$ python3 -q
>>> import numpy as np
>>> np.set_printoptions(precision=2, suppress=True, linewidth=140)
>>> tidy = lambda a: np.round(a, 2) + 0
>>> K = np.loadtxt("test19.csv", delimiter=",")
>>> K
array([[ 4.,  4., -4., -4.],
       [ 0.,  2.,  0., -2.],
       [-4., -4., -4., -4.],
       [ 0., -2.,  0., -2.]])
>>> O, Rm = np.linalg.qr(K)
>>> print(tidy(np.trace(O @ O.T)))
4.0
>>> tidy(abs(Rm[0, 0])), tidy(np.linalg.norm(K[:, 0]))
(np.float64(5.66), np.float64(5.66))
>>> tidy(O.T @ O)
array([[1., 0., 0., 0.],
       [0., 1., 0., 0.],
       [0., 0., 1., 0.],
       [0., 0., 0., 1.]])
>>> tidy(O @ Rm)
array([[ 4.,  4., -4., -4.],
       [ 0.,  2.,  0., -2.],
       [-4., -4., -4., -4.],
       [ 0., -2.,  0., -2.]])
>>> mat = np.load("m.npy")
>>> tidy(mat)
array([[-0.45,  0.1 ,  0.01, -0.67,  0.35,  0.04, -0.12,  0.41,  0.18],
       [-0.12, -0.1 ,  0.15, -0.25, -0.44, -0.24, -0.72, -0.34,  0.06],
       [-0.25, -0.27, -0.52, -0.3 , -0.35,  0.03,  0.27, -0.07, -0.55],
       [ 0.54, -0.04,  0.32, -0.5 , -0.43,  0.03,  0.34,  0.18,  0.17],
       [-0.21,  0.45,  0.18,  0.16, -0.4 ,  0.64, -0.14,  0.25, -0.2 ],
       [-0.29,  0.31,  0.2 ,  0.2 , -0.27, -0.71,  0.21,  0.33, -0.13],
       [ 0.45,  0.28,  0.07, -0.18,  0.32, -0.14, -0.29,  0.09, -0.68],
       [ 0.12,  0.71, -0.51, -0.16, -0.06, -0.09,  0.08, -0.33,  0.27],
       [ 0.29, -0.16, -0.52,  0.18, -0.17, -0.07, -0.36,  0.62,  0.19]])
>>> tidy((mat + mat.T) / 2)
array([[-0.45, -0.01, -0.12, -0.06,  0.07, -0.13,  0.17,  0.27,  0.23],
       [-0.01, -0.1 , -0.06, -0.14,  0.  ,  0.04, -0.22,  0.18, -0.05],
       [-0.12, -0.06, -0.52,  0.01, -0.09,  0.11,  0.17, -0.29, -0.54],
       [-0.06, -0.14,  0.01, -0.5 , -0.13,  0.11,  0.08,  0.01,  0.18],
       [ 0.07,  0.  , -0.09, -0.13, -0.4 ,  0.19,  0.09,  0.09, -0.19],
       [-0.13,  0.04,  0.11,  0.11,  0.19, -0.71,  0.04,  0.12, -0.1 ],
       [ 0.17, -0.22,  0.17,  0.08,  0.09,  0.04, -0.29,  0.08, -0.52],
       [ 0.27,  0.18, -0.29,  0.01,  0.09,  0.12,  0.08, -0.33,  0.45],
       [ 0.23, -0.05, -0.54,  0.18, -0.19, -0.1 , -0.52,  0.45,  0.19]])
>>> tidy(np.trace(mat))
np.float64(-3.1)
>>> tidy(mat @ mat)
array([[-0.2 ,  0.37, -0.44,  0.66, -0.17,  0.11, -0.29, -0.27, -0.05],
       [-0.3 , -0.76, -0.21,  0.26,  0.07,  0.02,  0.22, -0.18,  0.37],
       [ 0.13,  0.11,  0.42,  0.35,  0.66, -0.21,  0.15, -0.4 , -0.07],
       [-0.28,  0.  , -0.55, -0.31,  0.54, -0.35, -0.2 ,  0.11, -0.23],
       [-0.12,  0.07,  0.05, -0.1 , -0.44, -0.8 ,  0.13, -0.34,  0.05],
       [ 0.51, -0.15, -0.27, -0.34, -0.03,  0.21, -0.17, -0.67, -0.04],
       [-0.7 ,  0.2 ,  0.27, -0.36,  0.01,  0.33, -0.04, -0.39,  0.07],
       [ 0.01, -0.22,  0.32,  0.03,  0.02, -0.16, -0.87,  0.06,  0.25],
       [ 0.14,  0.4 , -0.18, -0.13,  0.18, -0.04,  0.09,  0.06,  0.85]])
>>> tidy(np.linalg.det(mat))
np.float64(1.0)
>>> tidy(np.sort(np.abs(np.linalg.eigvals(mat))))
array([1., 1., 1., 1., 1., 1., 1., 1., 1.])
>>> tidy(np.abs(np.linalg.eigvals(mat)).max())
np.float64(1.0)
>>> np.linalg.determinant(mat)
Traceback (most recent call last):
  File "<python-input-18>", line 1, in <module>
    np.linalg.determinant(mat)
    ^^^^^^^^^^^^^^^^^^^^^
AttributeError: module 'numpy.linalg' has no attribute 'determinant'
>>> W0 = np.array([[1, 5, 3, 1], [0, 5, 3, 0], [0, 0, 3, 5], [0, 0, 0, 5]])
>>> # triangular, det is the product of the diagonal
>>> tidy(np.sort(np.abs(np.linalg.eigvals(W0))))
array([1., 3., 5., 5.])
>>> np.trace(W0)
np.int64(14)
>>> tidy(np.linalg.det(W0))
np.float64(75.0)
>>> (W0 - W0.T) / 2
array([[ 0. ,  2.5,  1.5,  0.5],
       [-2.5,  0. ,  1.5,  0. ],
       [-1.5, -1.5,  0. ,  2.5],
       [-0.5,  0. , -2.5,  0. ]])
>>> M2 = W0 / np.sqrt((W0 ** 2).mean(axis=1, keepdims=True))
>>> print(np.linalg.matrix_rank(W0 - W0.mean(axis=1, keepdims=True)))
3
>>> np.linalg.matrix_rank(M2) == np.linalg.matrix_rank(W0)
np.True_
>>> tidy(np.linalg.norm(M2, axis=1))
array([2., 2., 2., 2.])
>>> O, Rm = np.linalg.qr(W0)
>>> Rm
array([[1., 5., 3., 1.],
       [0., 5., 3., 0.],
       [0., 0., 3., 5.],
       [0., 0., 0., 5.]])
>>> np.trace(O @ O.T)
np.float64(4.0)
>>> np.allclose(Rm.T @ Rm, W0.T @ W0)
True
>>> print(O.T @ O)
[[1. 0. 0. 0.]
 [0. 1. 0. 0.]
 [0. 0. 1. 0.]
 [0. 0. 0. 1.]]
>>> print(O @ Rm)
[[1. 5. 3. 1.]
 [0. 5. 3. 0.]
 [0. 0. 3. 5.]
 [0. 0. 0. 5.]]
>>> J = np.loadtxt("arr.csv", delimiter=",")
>>> J
array([[0., 0., 1., 1., 0.],
       [0., 0., 1., 1., 0.],
       [1., 1., 0., 0., 0.],
       [1., 1., 0., 0., 1.],
       [0., 0., 0., 1., 0.]])
>>> # symmetric
>>> print(tidy(J @ np.linalg.pinv(J) @ J))
[[0. 0. 1. 1. 0.]
 [0. 0. 1. 1. 0.]
 [1. 1. 0. 0. 0.]
 [1. 1. 0. 0. 1.]
 [0. 0. 0. 1. 0.]]
>>> np.abs(np.diag(np.linalg.qr(J)[1])) > 1e-9
array([ True, False,  True,  True,  True])
>>> try:
...     np.linalg.inv(J)
... except np.linalg.LinAlgError as e:
...     print(e)
... 
Singular matrix
>>> np.unique(J.round(6), axis=0).shape
(4, 5)
>>> np.linalg.lstsq(J[:-1].T, J[-1])[2]
np.int32(3)
>>> tidy(np.linalg.det(2 * J)), tidy(np.linalg.det(J))
(np.float64(0.0), np.float64(0.0))
>>> np.einsum("ii->", J)
np.float64(0.0)
>>> tidy(np.poly(J))
array([ 1.,  0., -5.,  0.,  2.,  0.])
>>> print(tidy(np.linalg.eigvals(J)))
[ 2.14 -2.14  0.66  0.   -0.66]
>>> tidy(np.linalg.det(J[::-1]))
np.float64(0.0)
>>> U, sig, vt = np.linalg.svd(J)
>>> V = vt[:(sig > 1e-8).sum()]
>>> rng = np.random.default_rng(831)
>>> x = J[1] + 3 * J[3] + rng.integers(2) * np.eye(5)[0]
>>> x
array([3., 3., 1., 1., 3.])
>>> np.allclose(V.T @ V @ x, x)
True
>>> np.linalg.matrix_rank(np.vstack([J, x]))
np.int64(4)
>>> tidy(np.linalg.norm(x - V.T @ V @ x))
np.float64(0.0)
>>> U, sig, vt = np.linalg.svd(J)
>>> tidy(sig)
array([2.14, 2.14, 0.66, 0.66, 0.  ])
>>> np.argmax(sig[:-1] / (sig[1:] + 1e-6)) + 1
np.int64(4)
>>> M2 = U[:, :4] @ np.diag(sig[:4]) @ vt[:4]
>>> np.linalg.matrix_rank(M2)
np.int64(4)
>>> np.linalg.matrix_rank(J, rtol=0.05)
np.int64(4)
>>> print(tidy(M2))
[[0. 0. 1. 1. 0.]
 [0. 0. 1. 1. 0.]
 [1. 1. 0. 0. 0.]
 [1. 1. 0. 0. 1.]
 [0. 0. 0. 1. 0.]]
>>> tidy(np.linalg.norm(J - M2, 2)), tidy(sig[4])
(np.float64(0.0), np.float64(0.0))
>>> tidy(np.linalg.norm(J - M2) / np.linalg.norm(J))
np.float64(0.0)
